$ python -q
>>> import numpy as np
>>> from numpy import linalg as LA
>>> np.set_printoptions(precision=2, suppress=True, linewidth=140)
>>> data = np.array([[-1, 0, 0, 0, 1, 0, 0, 0, 0],
...     [0, 0, 0, 0, 0, 0, 0, 0, 0],
...     [0, 0, 0, 2, 0, 0, 0, 0, 2],
...     [-1, 1, 0, 0, -1, 0, 0, 0, 0],
...     [0, 0, 2, 0, 2, 2, 0, 0, 0],
...     [0, 0, 0, 0, 0, -2, 1, 0, 0],
...     [0, 0, 0, 0, 0, 0, 0, 0, 0]])
>>> Uu, sv, Vt = LA.svd(data, full_matrices=False)
>>> np.allclose(Uu * sv @ Vt, data)
True
>>> np.round(np.sqrt((sv ** 2).sum()), 2), round(float(LA.norm(data)), 2)
(np.float64(5.48), 5.48)
>>> np.round(Uu.T @ data @ Vt.T, 2) + 0
array([[3.79, 0.  , 0.  , 0.  , 0.  , 0.  , 0.  ],
       [0.  , 2.83, 0.  , 0.  , 0.  , 0.  , 0.  ],
       [0.  , 0.  , 1.98, 0.  , 0.  , 0.  , 0.  ],
       [0.  , 0.  , 0.  , 1.61, 0.  , 0.  , 0.  ],
       [0.  , 0.  , 0.  , 0.  , 1.06, 0.  , 0.  ],
       [0.  , 0.  , 0.  , 0.  , 0.  , 0.  , 0.  ],
       [0.  , 0.  , 0.  , 0.  , 0.  , 0.  , 0.  ]])
>>> np.round(sv / sv[0], 2) + 0
array([1.  , 0.75, 0.52, 0.42, 0.28, 0.  , 0.  ])
>>> np.round(Vt @ Vt.T, 2) + 0
array([[1., 0., 0., 0., 0., 0., 0.],
       [0., 1., 0., 0., 0., 0., 0.],
       [0., 0., 1., 0., 0., 0., 0.],
       [0., 0., 0., 1., 0., 0., 0.],
       [0., 0., 0., 0., 1., 0., 0.],
       [0., 0., 0., 0., 0., 1., 0.],
       [0., 0., 0., 0., 0., 0., 1.]])
>>> M = np.loadtxt("case18.csv", delimiter=",")
>>> M
array([[  0.9,  -0.9,   0.2,   0.4,  -1.1,  -0.7],
       [ -2.1,   0.2,  -1.1,   0.4,  -0.5,   0.6],
       [ -0.5,   1.1,   0.7,   0.1,   1.6,   0.7],
       [  0.9,   0.7,  -1. ,  -2.7,  -1.9,   1.6],
       [ -1.8,   0.2,  -0.6,  -2.5,   0. ,  -1.2],
       [ -0.4,   0.4,  -0.1,   0.2,   0.3,   1.1],
       [ -0.9,   2.5,  -1.8,   0.2,   1.1,   1.3],
       [  0.3,  -2.6,  -0.1,   0.4,  -1.2,  -0.2],
       [ -0.5,  -0.2,  -1.6,   0. ,  -1. ,   0.9],
       [  2.4,   0.6,   0.8,  -1.1,  -0.1,  -0.5],
       [ -0.2,  -2.3,   1.1,  -0.6,  -0.2,  -0.8],
       [ -1.4,  -0.9,  -0.3,  -0.1,   0. ,  -0.1],
       [  0.4,   0.6,   0.6,   0.2,   0.5,  -0.7],
       [  1.6,   1.1,   0. ,  -0.3,   0.3,   0.7],
       [  0. ,   0. ,   0.6,  -0.6,   1.8,  -1.5],
       [  1.1,   1.2,   0.2,   0.8,   1.1,  -0.2],
       [ -0.2,   0.3,   1. ,   1. ,  -1.5,   2.5],
       [  1.6,   0.5,   0.4,   0.2,   0.1,   0.2],
       [  0.1,   0.7,  -0.2,   0.3,   0.2,   1.5],
       [ -2.2,   1.9,  -0.5,  -1.2,   0.5,  -0.6],
       [  1. ,  -1. ,   1.3,  -1. ,   0.3,  -0.1],
       [ -0.9,  -0.1,  -0.2,  -1.1,   0.5,   0. ],
       [  1.1,  -1.6,  -1. ,   1.7,  -0.4,  -0.5],
       [ -4. , -32. ,  10. ,  28. ,  20. ,  50. ],
       [  0. ,   0.6,   0.1,  -0.3,  -1.2,   1.9],
       [  0.7,   0.7,   1.6,  -1.5,   2.2,   0.4],
       [ -0.2,   0.6,  -0.8,   1.1,   0.6,   0.6],
       [  0.2,   1.6,   1.3,  -1.2,  -0.5,   1.2],
       [ -0.3,   1.4,   0.5,   1. ,  -2.2,   0.4]])
>>> x = np.array([3, -1, 7, -9, -6, 6])
>>> rhs = M @ x
>>> b, lr = np.zeros(6), 1 / LA.norm(M, 2) ** 2
>>> for i in range(25):
...     b -= lr * M.T @ (M @ b - rhs)
...     if i % 5 == 0: print(i, round(LA.norm(M @ b - rhs), 2))
... 
0 78.34
5 75.89
10 73.53
15 71.25
20 69.04
>>> round(LA.cond(M), 2)
np.float64(19.99)
>>> b
array([ 0.73, -0.1 ,  0.88, -1.1 , -0.81,  1.11])
>>> x = np.array([3, 2, 3, 3, 1, 1])
>>> rhs = M @ x
>>> try:
...     LA.solve(M, rhs)
... except LA.LinAlgError as e:
...     print("failed:", e)
... 
failed: Last 2 dimensions of the array must be square
>>> np.round(LA.pinv(M) @ M, 2) + 0
array([[1., 0., 0., 0., 0., 0.],
       [0., 1., 0., 0., 0., 0.],
       [0., 0., 1., 0., 0., 0.],
       [0., 0., 0., 1., 0., 0.],
       [0., 0., 0., 0., 1., 0.],
       [0., 0., 0., 0., 0., 1.]])
>>> LA.solve(M.T @ M, M.T @ rhs)
array([3., 2., 3., 3., 1., 1.])
>>> rng = np.random.default_rng(63)
>>> rhs = rhs + 0.02 * rng.normal(size=29)
>>> rhs
array([  0.91,  -7.85,   5.37,  -7.3 , -15.48,   1.32,  -0.07,  -4.8 ,  -6.78,   6.95,  -4.68,  -7.27,   4.59,   7.06,   0.29,   9.6 ,
         7.02,   7.89,   3.7 ,  -8.  ,   2.13,  -6.29,   1.29, 108.  ,   1.31,   6.42,   2.69,   4.84,   4.62])
>>> b, *_ = LA.lstsq(M, rhs)
>>> round(LA.norm(rhs - M @ b), 2)
np.float64(0.11)
>>> [round(float(LA.norm(LA.solve(M.T @ M + lam * np.eye(6), M.T @ rhs))), 2) for lam in (0, 1, 10, 100)]
[5.74, 5.55, 4.4, 2.03]
>>> Uu, sv, Vt = LA.svd(M, full_matrices=False)
>>> np.abs(Vt[0])
array([0.06, 0.46, 0.14, 0.4 , 0.29, 0.72])
>>> np.round(Uu.T @ Uu, 2) + 0
array([[1., 0., 0., 0., 0., 0.],
       [0., 1., 0., 0., 0., 0.],
       [0., 0., 1., 0., 0., 0.],
       [0., 0., 0., 1., 0., 0.],
       [0., 0., 0., 0., 1., 0.],
       [0., 0., 0., 0., 0., 1.]])
>>> np.allclose(Uu * sv @ Vt, M)
True
>>> round(float(np.sqrt((sv ** 2).sum())), 2), round(float(LA.norm(M)), 2)
(70.76, 70.76)
>>> np.round(Uu.T @ M @ Vt.T, 2) + 0
array([[69.58,  0.  ,  0.  ,  0.  ,  0.  ,  0.  ],
       [ 0.  ,  7.15,  0.  ,  0.  ,  0.  ,  0.  ],
       [ 0.  ,  0.  ,  6.33,  0.  ,  0.  ,  0.  ],
       [ 0.  ,  0.  ,  0.  ,  6.06,  0.  ,  0.  ],
       [ 0.  ,  0.  ,  0.  ,  0.  ,  5.06,  0.  ],
       [ 0.  ,  0.  ,  0.  ,  0.  ,  0.  ,  3.48]])
>>> def softmax(z):
...     e = np.exp(z - z.max(axis=-1, keepdims=True))
...     return e / e.sum(axis=-1, keepdims=True)
... 
>>> softmax(data[1])
array([0.11, 0.11, 0.11, 0.11, 0.11, 0.11, 0.11, 0.11, 0.11])
>>> softmax(10 * data[1])
array([0.11, 0.11, 0.11, 0.11, 0.11, 0.11, 0.11, 0.11, 0.11])
>>> S = data @ data.T / np.sqrt(9)
>>> np.round(softmax(S), 2) + 0
array([[0.22, 0.11, 0.11, 0.11, 0.22, 0.11, 0.11],
       [0.14, 0.14, 0.14, 0.14, 0.14, 0.14, 0.14],
       [0.05, 0.05, 0.71, 0.05, 0.05, 0.05, 0.05],
       [0.12, 0.12, 0.12, 0.33, 0.06, 0.12, 0.12],
       [0.03, 0.02, 0.02, 0.01, 0.91, 0.  , 0.02],
       [0.09, 0.09, 0.09, 0.09, 0.02, 0.5 , 0.09],
       [0.14, 0.14, 0.14, 0.14, 0.14, 0.14, 0.14]])
